>>> import numpy as np
>>> import numpy.linalg as la
>>> np.set_printoptions(precision=2, suppress=True, linewidth=200, sign=" ")
>>> F = np.load("run10.npy")
>>> F
array([[ 0.,  0.,  0., -3.,  2., -2., -2.,  2., -3.],
       [ 0.,  0.,  0., -3., -3.,  2.,  3., -3.,  2.],
       [ 0.,  0.,  0., -1., -2.,  0.,  2., -2.,  1.],
       [-3., -3., -1.,  0.,  0.,  0.,  0.,  0.,  0.],
       [ 2., -3., -2.,  0.,  0.,  0.,  0.,  0.,  0.],
       [-2.,  2.,  0.,  0.,  0.,  0.,  0.,  0.,  0.],
       [-2.,  3.,  2.,  0.,  0.,  0.,  0.,  0.,  0.],
       [ 2., -3., -2.,  0.,  0.,  0.,  0.,  0.,  0.],
       [-3.,  2.,  1.,  0.,  0.,  0.,  0.,  0.,  0.]])
>>> ev, evecs = la.eigh(F)
>>> np.round(la.eigvalsh(F @ F), 2) + 0
array([  0.  ,   0.  ,   0.  ,   1.44,   1.44,  20.24,  20.24,  70.32,  70.32])
>>> (ev > 1e-8).sum(), (ev < -1e-8).sum()
(np.int64(3), np.int64(3))
>>> ev.round(2) + 0
array([-8.39, -4.5 , -1.2 ,  0.  ,  0.  ,  0.  ,  1.2 ,  4.5 ,  8.39])
>>> np.allclose(F[:-1].T @ la.lstsq(F[:-1].T, F[-1])[0], F[-1])
True
>>> np.round(F @ la.pinv(F) @ F, 2) + 0
array([[ 0.,  0.,  0., -3.,  2., -2., -2.,  2., -3.],
       [ 0.,  0.,  0., -3., -3.,  2.,  3., -3.,  2.],
       [ 0.,  0.,  0., -1., -2.,  0.,  2., -2.,  1.],
       [-3., -3., -1.,  0.,  0.,  0.,  0.,  0.,  0.],
       [ 2., -3., -2.,  0.,  0.,  0.,  0.,  0.,  0.],
       [-2.,  2.,  0.,  0.,  0.,  0.,  0.,  0.,  0.],
       [-2.,  3.,  2.,  0.,  0.,  0.,  0.,  0.,  0.],
       [ 2., -3., -2.,  0.,  0.,  0.,  0.,  0.,  0.],
       [-3.,  2.,  1.,  0.,  0.,  0.,  0.,  0.,  0.]])
>>> round(np.trace(la.pinv(F) @ F), 2)
np.float64(6.0)
>>> print(la.matrix_rank(F, rtol=0.1))
6
>>> la.cond(F) > 100
np.True_
>>> rng = np.random.default_rng(335841)
>>> z = rng.permutation(9)
>>> z
array([ 1,  5,  4,  8,  0,  3,  6,  7,  2])
>>> A2 = F[z][:, z]
>>> round(float(la.det(A2)), 2), round(la.det(F[z]), 2)
(0.0, np.float64(0.0))
>>> np.allclose(A2, F)
False
>>> np.diag(A2)
array([ 0.,  0.,  0.,  0.,  0.,  0.,  0.,  0.,  0.])
>>> print(A2)
[[ 0.  2. -3.  2.  0. -3.  3. -3.  0.]
 [ 2.  0.  0.  0. -2.  0.  0.  0.  0.]
 [-3.  0.  0.  0.  2.  0.  0.  0. -2.]
 [ 2.  0.  0.  0. -3.  0.  0.  0.  1.]
 [ 0. -2.  2. -3.  0. -3. -2.  2.  0.]
 [-3.  0.  0.  0. -3.  0.  0.  0. -1.]
 [ 3.  0.  0.  0. -2.  0.  0.  0.  2.]
 [-3.  0.  0.  0.  2.  0.  0.  0. -2.]
 [ 0.  0. -2.  1.  0. -1.  2. -2.  0.]]
>>> A2 = F + rng.integers(-2, 3, (9, 6)) @ rng.integers(-2, 3, (6, 9))
>>> A2
array([[ 0.,  1.,  3., -5., -2.,  2.,  0.,  0., -7.],
       [-7., -4.,  3., -3., -9., -2.,  9., -1.,  0.],
       [ 4.,  4., -5.,  1., -4., -4., -4., -3., -2.],
       [-2., -2.,  1.,  0.,  4.,  1.,  0.,  2.,  3.],
       [-4., -3.,  5., -2., -4.,  1.,  4.,  1.,  0.],
       [ 4.,  4., -4., -3.,  2.,  3., -5., -7., -3.],
       [ 2.,  3., -6., -2., -4., -5., -5., -8., -8.],
       [ 3., -6.,  0., -3.,  6.,  2.,  3., -1.,  2.],
       [-1., -3.,  4., -2.,  4.,  0.,  8.,  2., -2.]])
>>> A2 - F
array([[ 0.,  1.,  3., -2., -4.,  4.,  2., -2., -4.],
       [-7., -4.,  3.,  0., -6., -4.,  6.,  2., -2.],
       [ 4.,  4., -5.,  2., -2., -4., -6., -1., -3.],
       [ 1.,  1.,  2.,  0.,  4.,  1.,  0.,  2.,  3.],
       [-6.,  0.,  7., -2., -4.,  1.,  4.,  1.,  0.],
       [ 6.,  2., -4., -3.,  2.,  3., -5., -7., -3.],
       [ 4.,  0., -8., -2., -4., -5., -5., -8., -8.],
       [ 1., -3.,  2., -3.,  6.,  2.,  3., -1.,  2.],
       [ 2., -5.,  3., -2.,  4.,  0.,  8.,  2., -2.]])
>>> print(np.round(la.svd(A2 - F, compute_uv=False), 2) + 0)
[ 24.88  16.21  12.54   9.84   5.19   3.05   0.     0.     0.  ]
>>> K = np.load("w.npy")
>>> K
array([[-1.,  1.,  0.,  0.,  0.,  0.,  0.,  0.,  0.],
       [ 0., -1.,  1.,  0.,  0.,  0.,  0.,  0.,  0.],
       [ 0.,  0., -1.,  1.,  0.,  0.,  0.,  0.,  0.],
       [ 0.,  0.,  0., -1.,  1.,  0.,  0.,  0.,  0.],
       [ 0.,  0.,  0.,  0., -1.,  1.,  0.,  0.,  0.],
       [ 0.,  0.,  0.,  0.,  0., -1.,  1.,  0.,  0.],
       [ 0.,  0.,  0.,  0.,  0.,  0., -1.,  1.,  0.],
       [ 0.,  0.,  0.,  0.,  0.,  0.,  0., -1.,  1.],
       [ 0.,  0.,  0.,  0.,  0.,  0.,  0.,  0., -1.]])
>>> # triangular
>>> x0 = np.array([2, 5, 3, 4, 0, 2, 2, 1, 1])
>>> y = K @ x0
>>> y
array([ 3., -2.,  1., -4.,  2.,  0., -1.,  0., -1.])
>>> la.solve(K, -3 * y)
array([ -6., -15.,  -9., -12.,  -0.,  -6.,  -6.,  -3.,  -3.])
>>> print(la.solve(K, K[:, 0]))
[ 1. -0. -0. -0. -0. -0. -0. -0. -0.]
>>> [int(la.matrix_rank(la.matrix_power(K, p))) for p in range(1, 10)]
[9, 9, 9, 9, 9, 9, 9, 9, 9]
>>> print(np.prod(np.diag(K)), np.round(la.det(K), 2))
-1.0 -1.0
>>> np.sort(la.eigvals(K))
array([-1., -1., -1., -1., -1., -1., -1., -1., -1.])
>>> A2 = K + rng.integers(-2, 3, (9, 8)) @ rng.integers(-2, 3, (8, 9))
>>> A2
array([[ -1.,   3.,  -8.,  -2.,  -5.,   1.,  -1.,   0.,  -1.],
       [  0.,   4.,  -5.,   3.,  -4.,  -1.,   0.,  -7.,  11.],
       [  3.,   4.,  -5.,   2.,  -4.,   6.,  -7.,  -5.,   5.],
       [  7.,  -2.,   2.,   7.,   6.,   2., -11.,  -1.,   7.],
       [ -6.,   5.,  -6.,  -5.,  -8.,  -4.,   4.,  -3.,  -3.],
       [  0.,   1.,   3.,  -6.,   2.,  -1.,   8.,  -1.,   0.],
       [ -4.,  -8.,  -5.,  -9.,  -3.,   1.,   4.,  13., -15.],
       [ -5.,  -4.,   3.,  -7.,  -1.,   0.,   4.,   1.,  -3.],
       [-10., -10.,   6.,  -7.,  -2.,  -2.,   5.,   7., -10.]])
>>> print(la.matrix_rank(A2 - K, tol=1e-8))
8
>>> np.round(la.svd(A2 - K, compute_uv=False), 2) + 0
array([ 38.48,  21.83,  15.39,   8.98,   7.84,   5.48,   2.83,   0.38,   0.  ])
>>> A2 - K
array([[  0.,   2.,  -8.,  -2.,  -5.,   1.,  -1.,   0.,  -1.],
       [  0.,   5.,  -6.,   3.,  -4.,  -1.,   0.,  -7.,  11.],
       [  3.,   4.,  -4.,   1.,  -4.,   6.,  -7.,  -5.,   5.],
       [  7.,  -2.,   2.,   8.,   5.,   2., -11.,  -1.,   7.],
       [ -6.,   5.,  -6.,  -5.,  -7.,  -5.,   4.,  -3.,  -3.],
       [  0.,   1.,   3.,  -6.,   2.,   0.,   7.,  -1.,   0.],
       [ -4.,  -8.,  -5.,  -9.,  -3.,   1.,   5.,  12., -15.],
       [ -5.,  -4.,   3.,  -7.,  -1.,   0.,   4.,   2.,  -4.],
       [-10., -10.,   6.,  -7.,  -2.,  -2.,   5.,   7.,  -9.]])
>>> A2 = np.array([[-1, 1, 3, 2, -3, 1, 3, -3, 1],
...     [-1, 1, -1, -2, 3, -3, 2, 2, 0],
...     [0, -1, -2, 0, -2, 0, -3, -2, 2],
...     [0, -3, 1, 1, -3, 0, 0, 3, 2]])
>>> feats = A2.T @ A2
>>> feats
array([[  2,  -2,  -2,   0,   0,   2,  -5,   1,  -1],
       [ -2,  12,   1,  -3,  11,  -2,   8,  -8,  -7],
       [ -2,   1,  15,   9, -11,   6,  13,  -4,   1],
       [  0,  -3,   9,   9, -15,   8,   2,  -7,   4],
       [  0,  11, -11, -15,  31, -12,   3,  10, -13],
       [  2,  -2,   6,   8, -12,  10,  -3,  -9,   1],
       [ -5,   8,  13,   2,   3,  -3,  22,   1,  -3],
       [  1,  -8,  -4,  -7,  10,  -9,   1,  26,  -1],
       [ -1,  -7,   1,   4, -13,   1,  -3,  -1,   9]])
>>> np.round(la.norm(feats, 2) / la.norm(feats), 2)
np.float64(0.79)
>>> ev, evecs = la.eigh(feats)
>>> print(np.round(np.abs(evecs[:, -1]), 2) + 0)
[ 0.    0.16  0.3   0.37  0.68  0.32  0.02  0.35  0.24]
>>> print(la.eigvalsh(feats + -1 * np.eye(9)))
[-1.   -1.   -1.   -1.   -1.    8.2  26.26 36.76 60.78]
>>> np.round(evecs @ np.diag(ev) @ evecs.T, 2) + 0
array([[  2.,  -2.,  -2.,   0.,   0.,   2.,  -5.,   1.,  -1.],
       [ -2.,  12.,   1.,  -3.,  11.,  -2.,   8.,  -8.,  -7.],
       [ -2.,   1.,  15.,   9., -11.,   6.,  13.,  -4.,   1.],
       [  0.,  -3.,   9.,   9., -15.,   8.,   2.,  -7.,   4.],
       [  0.,  11., -11., -15.,  31., -12.,   3.,  10., -13.],
       [  2.,  -2.,   6.,   8., -12.,  10.,  -3.,  -9.,   1.],
       [ -5.,   8.,  13.,   2.,   3.,  -3.,  22.,   1.,  -3.],
       [  1.,  -8.,  -4.,  -7.,  10.,  -9.,   1.,  26.,  -1.],
       [ -1.,  -7.,   1.,   4., -13.,   1.,  -3.,  -1.,   9.]])
>>> np.round(evecs.T @ feats @ evecs, 2) + 0
array([[  0.  ,   0.  ,   0.  ,   0.  ,   0.  ,   0.  ,   0.  ,   0.  ,   0.  ],
       [  0.  ,   0.  ,   0.  ,   0.  ,   0.  ,   0.  ,   0.  ,   0.  ,   0.  ],
       [  0.  ,   0.  ,   0.  ,   0.  ,   0.  ,   0.  ,   0.  ,   0.  ,   0.  ],
       [  0.  ,   0.  ,   0.  ,   0.  ,   0.  ,   0.  ,   0.  ,   0.  ,   0.  ],
       [  0.  ,   0.  ,   0.  ,   0.  ,   0.  ,   0.  ,   0.  ,   0.  ,   0.  ],
       [  0.  ,   0.  ,   0.  ,   0.  ,   0.  ,   9.2 ,   0.  ,   0.  ,   0.  ],
       [  0.  ,   0.  ,   0.  ,   0.  ,   0.  ,   0.  ,  27.26,   0.  ,   0.  ],
       [  0.  ,   0.  ,   0.  ,   0.  ,   0.  ,   0.  ,   0.  ,  37.76,   0.  ],
       [  0.  ,   0.  ,   0.  ,   0.  ,   0.  ,   0.  ,   0.  ,   0.  ,  61.78]])
>>> (ev > 1e-8).sum(), (ev < -1e-8).sum()
(np.int64(4), np.int64(0))
>>> np.round(evecs.T @ evecs, 2) + 0
array([[ 1.,  0.,  0.,  0.,  0.,  0.,  0.,  0.,  0.],
       [ 0.,  1.,  0.,  0.,  0.,  0.,  0.,  0.,  0.],
       [ 0.,  0.,  1.,  0.,  0.,  0.,  0.,  0.,  0.],
       [ 0.,  0.,  0.,  1.,  0.,  0.,  0.,  0.,  0.],
       [ 0.,  0.,  0.,  0.,  1.,  0.,  0.,  0.,  0.],
       [ 0.,  0.,  0.,  0.,  0.,  1.,  0.,  0.,  0.],
       [ 0.,  0.,  0.,  0.,  0.,  0.,  1.,  0.,  0.],
       [ 0.,  0.,  0.,  0.,  0.,  0.,  0.,  1.,  0.],
       [ 0.,  0.,  0.,  0.,  0.,  0.,  0.,  0.,  1.]])
>>> np.round(la.eigvalsh(feats @ feats), 2) + 0
array([    0.  ,     0.  ,     0.  ,     0.  ,     0.  ,    84.68,   743.3 ,  1425.59,  3816.44])
